In [1]: import numpy as np

In [2]: from numpy import linalg as LA

In [3]: np.set_printoptions(precision=4, suppress=True, linewidth=160, sign=" ")

In [4]: rnd = lambda a: np.round(a, 4) + 0

In [5]: X = np.loadtxt("x.csv", delimiter=",")

In [6]: print(X)
[[ 3.  1.  3.  1.]
 [ 1.  5.  1.  5.]
 [ 3.  1.  3.  1.]
 [ 1.  5.  1.  5.]]

In [7]: # column 2 repeats column 0

In [8]: U, sig, VT = LA.svd(X, full_matrices=False)

In [9]: print(np.allclose(U * sig @ VT, X))
True

In [10]: print(rnd(sig / sig[0]))
[ 1.      0.4776  0.      0.    ]

In [11]: print(rnd(np.cumsum(sig ** 2) / np.sum(sig ** 2)))
[ 0.8143  1.      1.      1.    ]

In [12]: print(rnd(VT @ VT.T))
[[ 1.  0.  0.  0.]
 [ 0.  1.  0.  0.]
 [ 0.  0.  1.  0.]
 [ 0.  0.  0.  1.]]

In [13]: print(rnd(U.T @ U))
[[ 1.  0.  0.  0.]
 [ 0.  1.  0.  0.]
 [ 0.  0.  1.  0.]
 [ 0.  0.  0.  1.]]

In [14]: W0 = np.load("out6.npy")

In [15]: print(W0)
[[   1   -2    4   -8]
 [   1   -1    1   -1]
 [   1    0    0    0]
 [   1    1    1    1]
 [   1    2    4    8]
 [   1    3    9   27]
 [   1    4   16   64]
 [   1    5   25  125]
 [   1    6   36  216]
 [   1    7   49  343]
 [   1    8   64  512]
 [   1    9   81  729]
 [   1   10  100 1000]
 [   1   11  121 1331]]

In [16]: rng = np.random.default_rng(89705)

In [17]: z = rng.permutation(4)

In [18]: out = W0[:, z] * rng.choice([-1, 1], 4)

In [19]: print(out)
[[  -8    1    4    2]
 [  -1    1    1    1]
 [   0    1    0    0]
 [   1    1    1   -1]
 [   8    1    4   -2]
 [  27    1    9   -3]
 [  64    1   16   -4]
 [ 125    1   25   -5]
 [ 216    1   36   -6]
 [ 343    1   49   -7]
 [ 512    1   64   -8]
 [ 729    1   81   -9]
 [1000    1  100  -10]
 [1331    1  121  -11]]

In [20]: U, _, VT = LA.svd(W0.T @ out)

In [21]: print(rnd(LA.lstsq(W0, out)[0]))
[[ 0.  1.  0.  0.]
 [ 0.  0.  0. -1.]
 [ 0.  0.  1.  0.]
 [ 1.  0.  0.  0.]]

In [22]: print(z)
[ 3  0  2  1]

In [23]: out = W0 / LA.norm(W0, axis=1)
ValueError: operands could not be broadcast together with shapes (14,4) (14,) 


In [24]: out = W0 / LA.norm(W0, axis=1, keepdims=True)

In [25]: C2 = out @ out.T

In [26]: print(np.argwhere(np.triu(np.abs(C2) > 0.95, 1)))
[[  4   5]
 [  4   6]
 [  5   6]
 [  5   7]
 [  5   8]
 [  5   9]
 [  5  10]
 [  5  11]
 [  5  12]
 [  5  13]
 [  6   7]
 [  6   8]
 [  6   9]
 [  6  10]
 [  6  11]
 [  6  12]
 [  6  13]
 [  7   8]
 [  7   9]
 [  7  10]
 [  7  11]
 [  7  12]
 [  7  13]
 [  8   9]
 [  8  10]
 [  8  11]
 [  8  12]
 [  8  13]
 [  9  10]
 [  9  11]
 [  9  12]
 [  9  13]
 [ 10  11]
 [ 10  12]
 [ 10  13]
 [ 11  12]
 [ 11  13]
 [ 12  13]]

In [27]: print((C2 - 2 * np.eye(14)).round(6).argmax(axis=1))
[  1   0   1   4   5   6   7   8   9  10  11  12  13  12]

In [28]: proj = W0 @ LA.solve(W0.T @ W0, W0.T)

In [29]: print(rnd(np.trace(proj)))
4.0

In [30]: print(LA.matrix_rank(np.eye(14) - proj))
10

In [31]: vec = np.array([6, 2, -4, 3])

In [32]: target = W0 @ vec

In [33]: print(rnd(LA.solve(W0.T @ W0, W0.T @ target)))
[ 6.  2. -4.  3.]

In [34]: print(target)
[ -38   -3    6    7   18   57  142  291  522  853 1302 1887 2626 3537]

In [35]: LA.solve(W0, target)
LinAlgError: Last 2 dimensions of the array must be square


In [36]: print(rnd(LA.pinv(W0) @ W0))
[[ 1.  0.  0.  0.]
 [ 0.  1.  0.  0.]
 [ 0.  0.  1.  0.]
 [ 0.  0.  0.  1.]]

In [37]: target = target + 0.02 * rng.normal(size=14)

In [38]: print(rnd(target))
[ -38.0057   -2.9975    6.0212    7.0124   17.9827   56.9966  142.002   290.9887  521.9774  853.0279 1301.988  1886.9856 2625.9928 3536.98  ]

In [39]: beta, *_ = LA.lstsq(W0, target)

In [40]: print(rnd(W0.T @ (target - W0 @ beta)))
[ 0.  0.  0.  0.]

In [41]: print([round(float(LA.norm(LA.solve(W0.T @ W0 + lam * np.eye(4), W0.T @ target))), 2) for lam in (0, 1, 10, 100)])
[8.06, 7.17, 4.93, 4.04]

In [42]: print(rnd(LA.norm(target - W0 @ beta)))
0.0505
